In [1]: import numpy as np

In [2]: from numpy import linalg as LA

In [3]: np.set_printoptions(precision=1, suppress=True, linewidth=120, legacy="1.25")

In [4]: r0 = np.array([-1, -3, 3, 0])

In [5]: X = np.array([np.roll(r0, i) for i in range(4)])

In [6]: X
Out[6]: 
array([[-1, -3,  3,  0],
       [ 0, -1, -3,  3],
       [ 3,  0, -1, -3],
       [-3,  3,  0, -1]])

In [7]: print(X.mean(axis=0))
[-0.2 -0.2 -0.2 -0.2]

In [8]: LA.svd(X, compute_uv=False)
Out[8]: array([5., 5., 5., 1.])

In [9]: print(np.unravel_index(np.abs(X).argmax(), X.shape))
(0, 1)

In [10]: LA.matrix_rank(X)
Out[10]: 4

In [11]: vec = np.array([-4, 2, -2, 4])

In [12]: target = X @ vec

In [13]: print(target)
[ -8  16 -22  14]

In [14]: LA.solve(X, -3 * target)
Out[14]: array([ 12.,  -6.,   6., -12.])

In [15]: LA.solve(X, target + X[:, 1])
Out[15]: array([-4.,  3., -2.,  4.])

In [16]: data = np.load("a.npy")

In [17]: data
Out[17]: 
array([[-0.9,  0.1, -0.2, -1.1, -0.4,  1.4,  0.3, -0.4],
       [-2.3, -0.1, -1.6,  0.5,  1.9,  0.1, -1.4,  0.7],
       [ 1.9,  1.4,  0.2,  3.5, -0.7,  5. , -5.4,  2. ],
       [-0.9, -0.8, -0.2, -0.6,  0.9, -2.4,  1.8, -0.7],
       [ 1.3,  0.1,  1.7, -1.1, -1.2,  0.2,  2.1, -1.2],
       [-0.6, -0.3, -0.2, -0.9,  0.6, -1.9,  1.9, -0.3],
       [ 0.1, -0.9,  0.9,  0.4, -0.5, -0.6,  0.7, -0.5]])

In [18]: np.trace(X)
Out[18]: -4

In [19]: np.allclose(X @ X.T, X.T @ X)
Out[19]: True

In [20]: X @ X
Out[20]: 
array([[ 10,   6,   3, -18],
       [-18,  10,   6,   3],
       [  3, -18,  10,   6],
       [  6,   3, -18,  10]])

In [21]: print(np.allclose(X, X.T))
False

In [22]: assert X == X.T
---------------------------------------------------------------------------
ValueError                                Traceback (most recent call last)
Cell In[22], line 1
----> 1 assert X == X.T

ValueError: The truth value of an array with more than one element is ambiguous. Use a.any() or a.all()

In [23]: np.sort(np.abs(LA.eigvals(X)))
Out[23]: array([1., 5., 5., 5.])

In [24]: other = np.array([[4, -1],
    ...:     [6, -2],
    ...:     [5, -4],
    ...:     [-1, -4],
    ...:     [4, -1],
    ...:     [6, -4],
    ...:     [6, 5],
    ...:     [1, -3]])

In [25]: LA.matrix_rank(np.vstack([data, other.T]))
Out[25]: 8

In [26]: t = np.radians(180)

In [27]: Rm = np.eye(8)

In [28]: Rm[0, 0] = Rm[2, 2] = np.cos(t)

In [29]: Rm[0, 2], Rm[2, 0] = -np.sin(t), np.sin(t)

In [30]: Rm.round(1) + 0
Out[30]: 
array([[-1.,  0.,  0.,  0.,  0.,  0.,  0.,  0.],
       [ 0.,  1.,  0.,  0.,  0.,  0.,  0.,  0.],
       [ 0.,  0., -1.,  0.,  0.,  0.,  0.,  0.],
       [ 0.,  0.,  0.,  1.,  0.,  0.,  0.,  0.],
       [ 0.,  0.,  0.,  0.,  1.,  0.,  0.,  0.],
       [ 0.,  0.,  0.,  0.,  0.,  1.,  0.,  0.],
       [ 0.,  0.,  0.,  0.,  0.,  0.,  1.,  0.],
       [ 0.,  0.,  0.,  0.,  0.,  0.,  0.,  1.]])

In [31]: other = data @ Rm.T

In [32]: np.allclose(data @ data.T, other @ other.T)
Out[32]: True

In [33]: LA.svd(data, compute_uv=False), LA.svd(other, compute_uv=False)
Out[33]: 
(array([10. ,  5. ,  2.4,  1.2,  0.6,  0.3,  0.1]),
 array([10. ,  5. ,  2.4,  1.2,  0.6,  0.3,  0.1]))

In [34]: print(np.allclose(LA.norm(data, axis=1), LA.norm(other, axis=1)))
True

In [35]: K = 3 * np.eye(6) + np.eye(6, k=1)

In [36]: K
Out[36]: 
array([[3., 1., 0., 0., 0., 0.],
       [0., 3., 1., 0., 0., 0.],
       [0., 0., 3., 1., 0., 0.],
       [0., 0., 0., 3., 1., 0.],
       [0., 0., 0., 0., 3., 1.],
       [0., 0., 0., 0., 0., 3.]])

In [37]: r0, v = K[1], K[2]

In [38]: r0 @ v
Out[38]: 3.0

In [39]: pr = (r0 @ v) / (r0 @ r0) * r0

In [40]: pr
Out[40]: array([0. , 0.9, 0.3, 0. , 0. , 0. ])

In [41]: print(v - pr)
[ 0.  -0.9  2.7  1.   0.   0. ]

In [42]: other = LA.inv(K)

In [43]: round(LA.cond(K), 1)
Out[43]: 1.8

In [44]: np.round(K @ other, 1) + 0
Out[44]: 
array([[1., 0., 0., 0., 0., 0.],
       [0., 1., 0., 0., 0., 0.],
       [0., 0., 1., 0., 0., 0.],
       [0., 0., 0., 1., 0., 0.],
       [0., 0., 0., 0., 1., 0.],
       [0., 0., 0., 0., 0., 1.]])

In [45]: np.round(LA.slogdet(K)[0], 1)
Out[45]: 1.0

In [46]: print(np.round(LA.inv(other), 1) + 0)
[[3. 1. 0. 0. 0. 0.]
 [0. 3. 1. 0. 0. 0.]
 [0. 0. 3. 1. 0. 0.]
 [0. 0. 0. 3. 1. 0.]
 [0. 0. 0. 0. 3. 1.]
 [0. 0. 0. 0. 0. 3.]]

In [47]: print(LA.det(K) * other)
[[243. -81.  27.  -9.   3.  -1.]
 [  0. 243. -81.  27.  -9.   3.]
 [  0.   0. 243. -81.  27.  -9.]
 [  0.   0.   0. 243. -81.  27.]
 [  0.   0.   0.   0. 243. -81.]
 [  0.   0.   0.   0.   0. 243.]]

In [48]: rng = np.random.default_rng(33141)

In [49]: J = rng.normal(size=(20, 5)) + 10 * np.array([4, -4, 1, 2, 4])

In [50]: J
Out[50]: 
array([[ 41.2, -39.3,  10.5,  18.3,  39.3],
       [ 41.6, -41.7,   9.9,  20.3,  39.1],
       [ 39.2, -38.8,  10.6,  20.2,  39. ],
       [ 39.9, -37.8,   9.2,  20.9,  40. ],
       [ 39.2, -38.8,  10.5,  19.3,  40.8],
       [ 40.1, -38.6,  10. ,  20.7,  41.2],
       [ 40.3, -40.3,   9. ,  19.8,  38. ],
       [ 39.5, -39.9,  10.1,  19.2,  41.9],
       [ 42.2, -39.7,   9.7,  19.3,  39.8],
       [ 38.3, -41. ,   8. ,  18.9,  40.1],
       [ 39.7, -37.8,   9. ,  18.5,  41.2],
       [ 41. , -40.5,  10.8,  18.9,  39.5],
       [ 39.5, -37.6,  10.8,  18.4,  42. ],
       [ 38.8, -39.9,  11.6,  20.5,  38.9],
       [ 40.9, -39.1,  10.6,  20.4,  40.1],
       [ 42.1, -40.8,   9.3,  20.3,  41. ],
       [ 38.5, -38.9,  11.8,  21. ,  40.3],
       [ 40.5, -39.7,  11.2,  19.7,  39.5],
       [ 41.1, -41.5,  10.7,  20.2,  38.9],
       [ 39.6, -38.8,   9.5,  21.8,  39.9]])

In [51]: r0, v = J[7], J[6]

In [52]: print(round(r0 @ r0, 1))
5379.9

In [53]: round(r0 @ v, 1)
Out[53]: 5259.5

In [54]: pr = (r0 @ v) / (r0 @ r0) * r0

In [55]: LA.matrix_rank(np.outer(r0, v))
Out[55]: 1

In [56]: pr
Out[56]: array([ 38.6, -39. ,   9.8,  18.7,  41. ])

In [57]: d = LA.norm(J[:, None] - J[None], axis=-1)

In [58]: np.flatnonzero(d[14] < d.mean() / 2)
Out[58]: array([14, 17])

In [59]: print((d + 1e9 * np.eye(20)).round(6).argmin(axis=1))
[11 18 13 19  7 14 18  4  0  7 12 17  4  2 17  8 13 11  1  3]

In [60]: d[14]
Out[60]: array([2.3, 3. , 2.1, 2.2, 2.2, 1.6, 3. , 2.9, 2.1, 4.4, 3.3, 2.2, 3.5, 2.7, 0. , 2.6, 2.7, 1.3, 2.7, 2.2])

In [61]: np.unravel_index(d.round(6).argmax(), d.shape)
Out[61]: (1, 12)

In [62]: LA.matrix_rank(d ** 2)
Out[62]: 7

In [63]: LA.norm(J - J.mean(axis=0), axis=1)
Out[63]: array([2. , 2.8, 1.7, 2.2, 1.6, 1.7, 2.4, 2.2, 2.2, 3.3, 2.8, 1.9, 3.2, 2.4, 1.1, 2.7, 2.7, 1.3, 2.6, 2.3])

In [64]: C2 = np.cov(J, rowvar=False)

In [65]: C2.shape
Out[65]: (5, 5)

In [66]: print(C2.round(1) + 0)
[[ 1.3 -0.6 -0.1 -0.1 -0.2]
 [-0.6  1.4  0.1  0.   0.6]
 [-0.1  0.1  0.9  0.1 -0.1]
 [-0.1  0.   0.1  0.9 -0.2]
 [-0.2  0.6 -0.1 -0.2  1.1]]

In [67]: LA.eigvalsh(C2)[::-1]
Out[67]: array([2.3, 1.3, 0.9, 0.8, 0.5])

In [68]: print(np.argwhere(np.triu(np.abs(np.corrcoef(J.T)) > 0.8, 1)))
[]

In [69]: print(np.polyfit(J[:, 3], J[:, 4], 1))
[-0.3 45. ]

In [70]: Xs = J - J.mean(axis=0)

In [71]: vecs = LA.svd(Xs)[2][:1]

In [72]: other = Xs - Xs @ vecs.T @ vecs

In [73]: other.std(axis=0)
Out[73]: array([0.8, 0.6, 0.9, 0.9, 0.8])

In [74]: LA.norm(other, axis=1).round(6).argmax()
Out[74]: 9

In [75]: (Xs @ vecs.T).std(axis=0)
Out[75]: array([1.5])

In [76]: np.round(np.diag(vecs.T @ vecs), 1) + 0
Out[76]: array([0.3, 0.5, 0. , 0. , 0.2])

In [77]: np.argsort(-LA.norm(J, axis=0).round(6), kind="stable")[:3]
Out[77]: array([0, 4, 1])

In [78]: LA.cond(J) > 100
Out[78]: False

In [79]: [round(float(x), 1) for x in LA.svd(J, compute_uv=False)[:3]]
Out[79]: [324.7, 6.2, 4.7]

In [80]: A = np.array([[-2.0, 1.0, -1.0, 0.0],
    ...:     [-2.0, 1.0, -1.0, 0.0],
    ...:     [-2.0, 4.0, -4.0, 0.0],
    ...:     [-2.0, 4.0, 1.0, -5.0]])

In [81]: A
Out[81]: 
array([[-2.,  1., -1.,  0.],
       [-2.,  1., -1.,  0.],
       [-2.,  4., -4.,  0.],
       [-2.,  4.,  1., -5.]])

In [82]: # looks like rank 3

In [83]: left, sv, Vh = LA.svd(data, full_matrices=False)

In [84]: round(np.sqrt((sv ** 2).sum()), 1), round(LA.norm(data), 1)
Out[84]: (11.5, 11.5)

In [85]: np.round(Vh @ Vh.T, 1) + 0
Out[85]: 
array([[1., 0., 0., 0., 0., 0., 0.],
       [0., 1., 0., 0., 0., 0., 0.],
       [0., 0., 1., 0., 0., 0., 0.],
       [0., 0., 0., 1., 0., 0., 0.],
       [0., 0., 0., 0., 1., 0., 0.],
       [0., 0., 0., 0., 0., 1., 0.],
       [0., 0., 0., 0., 0., 0., 1.]])

In [86]: left.shape, sv.shape, Vh.shape
Out[86]: ((7, 7), (7,), (7, 8))

In [87]: np.allclose(left * sv @ Vh, data)
Out[87]: True

In [88]: np.round(sv / sv[0], 1) + 0
Out[88]: array([1. , 0.5, 0.2, 0.1, 0.1, 0. , 0. ])

In [89]: np.round(left.T @ data @ Vh.T, 1) + 0
Out[89]: 
array([[10. ,  0. ,  0. ,  0. ,  0. ,  0. ,  0. ],
       [ 0. ,  5. ,  0. ,  0. ,  0. ,  0. ,  0. ],
       [ 0. ,  0. ,  2.4,  0. ,  0. ,  0. ,  0. ],
       [ 0. ,  0. ,  0. ,  1.2,  0. ,  0. ,  0. ],
       [ 0. ,  0. ,  0. ,  0. ,  0.6,  0. ,  0. ],
       [ 0. ,  0. ,  0. ,  0. ,  0. ,  0.3,  0. ],
       [ 0. ,  0. ,  0. ,  0. ,  0. ,  0. ,  0.1]])

In [90]: T = np.stack([A, 5 * A, A[::-1]])

In [91]: T.sum(axis=0)
Out[91]: 
array([[-14.,  10.,  -5.,  -5.],
       [-14.,  10., -10.,   0.],
       [-14.,  25., -25.,   0.],
       [-14.,  25.,   5., -30.]])

In [92]: np.einsum("bij,cij->bc", T, T)
Out[92]: 
array([[  94.,  470.,   38.],
       [ 470., 2350.,  190.],
       [  38.,  190.,   94.]])

In [93]: print(LA.det(T))
[0. 0. 0.]

In [94]: LA.matrix_rank(T.reshape(3, -1))
Out[94]: 2

In [95]: LA.cond(A) > 100
Out[95]: True

In [96]: np.argsort(-LA.norm(A, axis=0).round(6), kind="stable")[:3]
Out[96]: array([1, 3, 2])

In [97]: print([round(float(x), 1) for x in LA.svd(A, compute_uv=False)[:3]])
[8.0, 5.2, 1.8]

In [98]: np.abs(A).max()
Out[98]: 5.0

In [99]: np.round(LA.svd(A, compute_uv=False), 1) + 0
Out[99]: array([8. , 5.2, 1.8, 0. ])

In [100]: print(np.count_nonzero(A))
13

In [101]: print(LA.matrix_rank(A))
3

In [102]: np.diff(A, axis=0)
Out[102]: 
array([[ 0.,  0.,  0.,  0.],
       [ 0.,  3., -3.,  0.],
       [ 0.,  0.,  5., -5.]])

In [103]: A[:, 4]
---------------------------------------------------------------------------
IndexError                                Traceback (most recent call last)
Cell In[103], line 1
----> 1 A[:, 4]

IndexError: index 4 is out of bounds for axis 1 with size 4

In [104]: A.shape
Out[104]: (4, 4)

In [105]: A - A[0]
Out[105]: 
array([[ 0.,  0.,  0.,  0.],
       [ 0.,  0.,  0.,  0.],
       [ 0.,  3., -3.,  0.],
       [ 0.,  3.,  2., -5.]])

In [106]: mat = np.load("data.npy")

In [107]: mat
Out[107]: 
array([[ 3.4,  2.9, -1.2],
       [-0.8, -2.7, -2.5],
       [ 3.6,  2.8, -1.1],
       [ 1.6,  5.2,  4.7],
       [-1. , -1.8, -1.1],
       [ 3. ,  3.3,  0. ],
       [-4.1, -5.7, -2.3],
       [-4.8, -4.7,  0.1],
       [-2.8, -3.7, -1.1],
       [ 2.4,  4. ,  2.5],
       [ 0.1,  0. ,  0. ],
       [ 4.9,  4.9,  0. ],
       [-3.2, -6.8, -4.7],
       [ 4.3,  5.2,  1.3],
       [ 0.8,  2.6,  2.2],
       [-0.9, -2.5, -2.6],
       [ 1.1,  2.2,  1.2],
       [ 1.1,  5.8,  5.9],
       [-2.5, -0.8,  2.4],
       [ 3.2,  3.1, -0.1],
       [-2.4, -7.6, -7.3],
       [-2.1, -1.1,  1.2],
       [-2.4, -3.9, -2.3],
       [ 2.8,  7.4,  6. ],
       [-2.3, -4.2, -2.4],
       [-2.1, -4.6, -3.6],
       [-1.6, -5.3, -4.8]])

In [108]: W2 = mat[[5, 10]].astype(float)

In [109]: for _ in range(5):
     ...:     z = LA.norm(mat[:, None] - W2, axis=-1).argmin(axis=1)
     ...:     W2 = np.array([mat[z == j].mean(axis=0) for j in range(2)])
     ...: 

In [110]: print(z)
[0 1 0 0 1 0 1 1 1 0 1 0 1 0 0 1 0 0 1 0 1 1 1 0 1 1 1]

In [111]: np.abs(W2[1] - W2[0]).argmax()
Out[111]: 1

In [112]: np.bincount(z)
Out[112]: array([12, 15])

In [113]: Q, vecs = LA.qr(mat[:, :2])[0], LA.qr(mat[:, 2:])[0]

In [114]: sv = LA.svd(Q.T @ vecs, compute_uv=False)

In [115]: sv
Out[115]: array([1.])

In [116]: z = mat[:, 0] > np.median(mat[:, 0])

In [117]: r0 = mat[z].mean(axis=0) - mat[~z].mean(axis=0)

In [118]: print(z.astype(int))
[1 0 1 1 0 1 0 0 0 1 1 1 0 1 1 0 1 1 0 1 0 0 0 1 0 0 0]

In [119]: r0
Out[119]: array([4.8, 7.8, 3.9])

In [120]: (((mat - mat.mean(axis=0)) @ r0 > 0) == z).mean()
Out[120]: 1.0
